$ python -q
>>> import numpy as np
>>> import numpy.linalg as la
>>> np.set_printoptions(precision=2, suppress=True, linewidth=200, floatmode="fixed")
>>> tidy = lambda a: np.round(a, 2) + 0
>>> K = np.loadtxt("mat.csv", delimiter=",")
>>> print(K)
[[-0.35  3.98  2.75  7.92  1.89 -0.54  8.94  5.88]
 [ 0.54  4.17  3.46  5.53 -0.65  0.84  9.29  5.55]
 [ 0.11  2.21  1.56  5.80 -1.55 -1.50  8.20  6.11]
 [-0.52  4.53  3.16  4.95  0.83 -1.22  8.85  7.84]
 [ 0.07  2.60  2.87  5.67 -0.42  0.72  9.07  5.21]
 [ 0.02  4.05  3.92  6.05  0.87 -0.02  8.97  5.02]
 [-1.49  3.25  5.26  4.83 -0.02  1.04  9.44  6.84]
 [-1.32  2.28  1.72  6.54  1.89 -1.51 10.58  5.77]
 [ 0.25  3.09  3.24  6.22  1.64  0.71 10.17  6.67]
 [-1.24  4.32  3.56  5.30  1.22  0.95  8.15  4.87]
 [ 0.05  1.46  3.68  4.98  0.12 -0.11  9.16  6.73]
 [-0.17  4.65  3.74  3.63 -1.69  0.33  8.59  6.33]
 [ 0.37  4.36  2.51  6.00  0.04  0.97  9.05  6.66]
 [-0.34  3.00  2.27  7.53 -1.52  1.48  7.39  6.35]
 [-1.52  3.11  3.43  6.79  1.00 -0.45  9.13  5.10]
 [ 0.67  3.10  3.19  4.92  0.30  0.12  9.72  5.13]
 [ 2.45  2.14  2.55  5.48  0.22  0.43  9.01  6.26]
 [ 1.04  2.48  3.64  6.49 -2.14 -0.40  9.77  5.50]
 [-0.74  3.96  2.12  6.25 -1.09  1.22  8.50  6.07]
 [-0.47  2.62  3.72  5.31 -0.36 -0.26 10.74  4.83]
 [-0.02  1.40  1.88  4.22  0.11 -1.48  9.00  7.11]
 [-1.39  2.96  3.49  6.04 -2.88 -0.01  8.94  4.98]
 [ 1.34  3.59  1.98  4.56 -0.39 -1.18  9.38  7.40]
 [ 1.48  2.98  3.03  7.41 -0.12 -0.96  9.68  5.41]
 [ 0.60  1.72  3.22  5.16 -0.29 -0.14  7.55  5.81]
 [ 1.93  3.17  1.62  6.91 -0.76 -2.88  8.05  7.59]
 [ 1.11  3.94  3.26  6.11  0.71  2.55  8.17  5.45]
 [-0.31  2.10  2.57  6.47  0.36  0.78  8.31  4.93]
 [ 0.13  3.03  2.31  6.36  0.15 -0.81  9.94  5.31]
 [-1.60  2.46  3.08  5.10  0.69 -0.67  7.67  6.12]
 [-0.18  3.65  3.99  6.31  1.86 -2.73  8.58  6.81]
 [-3.19  2.76  2.67  4.78 -1.02 -0.58  8.45  4.99]
 [-0.31  2.90  3.39  5.57  0.92 -0.86  9.06  7.62]
 [ 0.91  2.59  2.39  3.04 -0.52 -0.79  7.83  4.89]
 [-0.96  4.29  3.77  6.55  1.53  3.20  7.90  5.03]
 [ 0.69  4.76  2.74  6.30 -0.55 -0.21  9.11  5.82]
 [-0.41  4.10  3.75  6.75  0.46  0.56  8.40  4.73]
 [-1.64  2.74  4.84  5.13 -1.07  0.45  8.18  4.17]
 [-1.29  4.28  0.22  6.81 -1.22 -1.91  7.16  5.50]
 [ 0.05  2.54  5.78  4.77  1.44  1.31  7.32  6.09]
 [-1.06  3.44  3.30  7.08 -1.89 -0.34  8.56  5.61]
 [-0.99  1.75  4.20  5.99  0.89 -1.02  9.04  6.24]
 [ 0.55  1.97  4.12  5.47 -2.25  0.07  7.61  4.23]]
>>> P = K @ la.solve(K.T @ K, K.T)
>>> print(tidy(P @ K[:, 7]))
[5.88 5.55 6.11 7.84 5.21 5.02 6.84 5.77 6.67 4.87 6.73 6.33 6.66 6.35 5.10 5.13 6.26 5.50 6.07 4.83 7.11 4.98 7.40 5.41 5.81 7.59 5.45 4.93 5.31 6.12 6.81 4.99 7.62 4.89 5.03 5.82 4.73 4.17 5.50
 6.09 5.61 6.24 4.23]
>>> vec = np.array([3, 3, 1, 5, 1, 3, 5, 0])
>>> target = K @ vec
>>> print(tidy(la.solve(K.T @ K, K.T @ target)))
[3.00 3.00 1.00 5.00 1.00 3.00 5.00 0.00]
>>> rng = np.random.default_rng(1584)
>>> target = target + 0.05 * rng.normal(size=43)
>>> print(tidy(target))
[98.18 93.56 72.48 81.47 86.34 92.00 85.03 87.61 98.96 84.05 78.72 77.59 94.88 87.77 87.47 88.35 90.29 92.21 88.20 89.33 67.78 80.11 82.54 98.82 73.05 82.30 98.19 84.55 90.99 68.18 82.53 64.80 82.73
 64.28 97.21 94.88 92.61 74.90 72.14 79.31 85.75 79.46 75.06]
>>> c, *_ = la.lstsq(K, target)
>>> print(tidy(K.T @ (target - K @ c)))
[0.00 0.00 0.00 0.00 0.00 0.00 0.00 0.00]
>>> Ac = K - K.mean(axis=0)
>>> V = la.svd(Ac)[2][:1]
>>> out = Ac - Ac @ V.T @ V
>>> print(tidy(np.cov(Ac @ V.T, rowvar=False)))
2.09
>>> print(la.norm(out, axis=1).round(6).argmax())
38
>>> print(tidy(np.diag(V.T @ V)))
[0.07 0.02 0.23 0.00 0.02 0.55 0.01 0.10]
>>> print(tidy(out.std(axis=0)))
[1.00 0.88 0.73 1.00 1.17 0.58 0.82 0.78]
>>> D = la.norm(K[:, None] - K[None], axis=-1)
>>> print(D.shape)
(43, 43)
>>> print(tidy(D[:5, :5]))
[[0.00 3.95 4.76 3.84 3.81]
 [3.95 0.00 3.94 3.68 1.81]
 [4.76 3.94 0.00 4.27 3.11]
 [3.84 3.68 4.27 0.00 4.12]
 [3.81 1.81 3.11 4.12 0.00]]
>>> print(D[21].round(6).argsort(kind="stable")[:4])
[21 40 37 17]
>>> print((D + 1e9 * np.eye(43)).round(6).argmin(axis=1))
[14 35 24 32 27 36 10 28 32 36 41  1 35 18  5  4 15 23 12 15 10 40 20 28 10  2 34  4 23 41 32 29  3 24 26  1  5 21  2  6 21 10 24]
>>> print(np.flatnonzero(D[21] < D.mean() / 2))
[21 40]
>>> print(la.matrix_rank(D ** 2))
10
>>> E = np.loadtxt("arr.csv", delimiter=",")
>>> print(E)
[[ -0.02   6.16   6.37   1.26   5.18  -2.02  -5.20  -2.74   2.83  -2.17  -2.51  -4.18  -1.00]
 [ -0.21  -0.18  -1.04  -0.22  -0.37  -0.46  -0.05  -0.06  -0.24   0.39   0.23  -0.25   0.63]
 [  6.22  -6.53  -1.02  -1.96  -3.07   9.41   6.91  -3.33  -0.77  -4.90   0.97   0.33  -0.41]
 [ -0.43  -1.80  -3.48  -0.32  -2.65   1.51   1.96   1.11  -2.14   1.76   0.53   3.21  -0.18]
 [ -6.65   4.87  -2.05   1.45   1.67  -9.97  -5.72   4.42  -0.61   6.06   0.57   0.47   2.22]
 [  2.58  -1.02   0.25  -0.68  -0.06   3.28   1.17  -2.73   0.14  -2.59  -0.23  -1.57   0.27]
 [ -4.04   2.48  -4.98   0.29  -0.81  -4.81  -2.51   2.53  -2.87   5.12   1.04   2.10   2.60]
 [ -2.00   2.59  -0.01   1.11  -0.11  -0.05  -1.26   0.65  -0.85   1.78  -1.82   3.15  -2.44]
 [ -7.21   5.63  -3.26   1.37   1.16 -10.08  -6.12   4.88  -1.90   7.53   0.72   1.67   2.56]
 [  3.57  -2.01   2.96  -0.34  -0.90   6.84   3.69  -1.88   0.17  -3.37  -1.09   1.67  -3.39]
 [ -1.02   5.92   5.39   1.02   5.16  -4.45  -5.59  -0.98   2.21  -0.65  -0.94  -4.48   0.85]
 [  2.11  -4.43  -3.27  -1.44  -1.99   1.85   3.20  -0.55  -0.72  -1.18   2.15  -0.96   2.62]
 [  6.51  -5.04   2.62  -1.43  -0.71   8.16   5.18  -4.09   1.42  -6.52   0.23  -2.22  -0.97]
 [ -0.79  -0.10  -1.51  -0.05  -0.36  -0.80  -0.10   0.54  -0.70   0.83   0.41   0.37   0.90]
 [  1.56  -2.46   1.45  -0.29   0.06   0.99   1.68  -0.01   1.46  -1.92   0.60  -1.14  -0.20]
 [ -2.89   4.21   2.69   1.20   3.37  -6.17  -4.76   1.29   1.85   1.42  -0.45  -2.42   0.71]
 [  4.04  -1.59   5.80  -0.36   1.58   4.03   1.52  -2.56   2.89  -5.00  -0.85  -2.97  -2.06]
 [ -2.05   2.39   0.92   1.19   0.59  -2.30  -1.85   1.16   0.59   1.74  -1.13   1.35  -1.82]
 [  6.18  -5.79   2.24  -1.91  -1.92   9.00   5.97  -3.08   0.41  -5.53   0.28  -0.74  -1.55]
 [  5.40   0.01   4.53  -0.68   2.99   4.16  -0.11  -5.96   3.07  -6.45  -0.97  -6.23   0.54]
 [  1.81  -1.76   0.08  -0.10  -0.11   2.20   1.55  -1.25   0.65  -2.06   0.11  -0.52  -0.12]
 [ -8.00   3.72  -5.59   1.25  -0.63 -10.08  -4.44   6.37  -2.77   8.66   1.39   3.65   2.56]
 [ -1.72   1.14  -1.19   0.33  -0.48  -2.25  -0.98   1.14  -0.38   2.20   0.00   0.92  -0.05]
 [  4.60  -8.91  -5.08  -2.16  -5.19   7.87   8.20  -0.67  -2.31  -2.40   2.62   2.54   1.02]
 [ -6.46   3.29  -1.08   1.45   0.85  -9.30  -4.28   5.55   0.03   6.00   0.51   1.58   0.70]
 [  0.80  -0.92  -0.60  -0.78  -0.75   1.70   0.81  -0.45  -1.04  -0.31   0.30  -0.02   0.54]
 [ -1.18  -1.50  -4.93  -0.28  -3.40   1.12   2.25   1.52  -3.04   2.80   0.73   4.32   0.01]
 [ -3.12   4.60   0.78   1.00   1.64  -4.32  -4.02   0.96   0.06   2.66  -1.12   0.05  -0.30]
 [  2.13  -5.92  -4.13  -1.30  -2.92   2.28   4.47   0.11  -0.68  -1.10   2.45   0.07   2.14]
 [  1.41  -1.54  -0.51  -0.40  -1.64   3.95   2.32  -0.53  -1.26  -0.68  -0.30   2.25  -1.44]
 [ -6.50   2.42  -5.52   1.13  -0.95  -8.44  -3.03   5.30  -2.12   7.21   1.44   3.25   2.28]
 [  4.52  -0.66   5.33  -0.30   1.05   5.89   1.85  -4.01   2.31  -5.22  -1.83  -2.10  -3.05]
 [ -4.70   3.77  -1.52   1.59   0.06  -4.90  -3.26   2.65  -0.59   4.48  -1.20   2.91  -1.32]
 [  1.60  -1.87  -0.42  -0.64  -0.93   2.55   1.99  -0.53  -0.60  -1.05   0.55   0.40   0.14]
 [  3.87  -4.09  -0.97  -1.04  -1.04   4.78   3.70  -2.26   0.07  -3.48   1.05  -0.95   0.98]
 [  0.45   1.33   2.82   0.22   2.73  -2.61  -2.65  -1.26   2.68  -1.63  -0.21  -4.57   1.03]
 [  3.03  -4.18  -3.05  -1.44  -2.39   4.85   3.99  -1.37  -1.78  -1.67   1.44   0.72   1.46]
 [  1.12  -2.54  -0.53  -0.81  -0.82   1.07   1.85   0.51  -0.39  -0.66   1.35  -0.23   1.06]
 [  0.83  -0.45   2.85   0.30   0.29   1.49   0.47  -0.44   1.60  -1.51  -1.26  -0.07  -2.55]
 [  6.45  -0.63   7.04  -0.84   2.39   7.08   1.31  -5.94   3.06  -7.41  -1.84  -4.81  -2.10]
 [ -2.13   1.92  -0.20   0.65   0.32  -3.05  -1.60   1.56  -0.05   2.23  -0.07   0.85  -0.18]
 [  2.29  -1.26   0.81  -0.63   0.31   1.94   0.87  -2.08   0.91  -2.45   0.09  -2.25   0.54]
 [ -4.81   4.74   0.54   1.62   1.21  -5.54  -3.67   3.71  -0.87   4.63  -0.49   2.83  -0.92]
 [  3.73  -4.74  -2.30  -1.60  -2.44   5.28   4.46  -2.03  -0.92  -2.58   1.25  -0.21   1.03]
 [ -0.08   0.07  -1.99   0.35  -1.42   2.46   1.13  -0.32  -1.60   0.65  -0.76   3.16  -1.30]
 [  3.01   0.88   7.50   0.83   2.75   3.76   0.17  -2.45   3.28  -4.76  -2.26  -1.71  -4.02]
 [  0.74   0.76  -1.29  -0.53  -0.29   1.70   0.03  -1.31  -1.66   0.03   0.06   0.26   1.00]
 [  3.35  -0.99  -0.28  -0.80  -0.88   5.88   2.25  -3.33  -1.19  -2.69  -0.56   0.28  -0.50]]
>>> t3 = np.stack([E, -2 * E, E[::-1]])
>>> print((t3 @ E.T).shape)
(3, 48, 48)
>>> print(la.matrix_rank(t3))
[13 13 13]
>>> print(t3.shape)
(3, 48, 13)
>>> print(la.matrix_rank(t3.reshape(3, -1)))
2
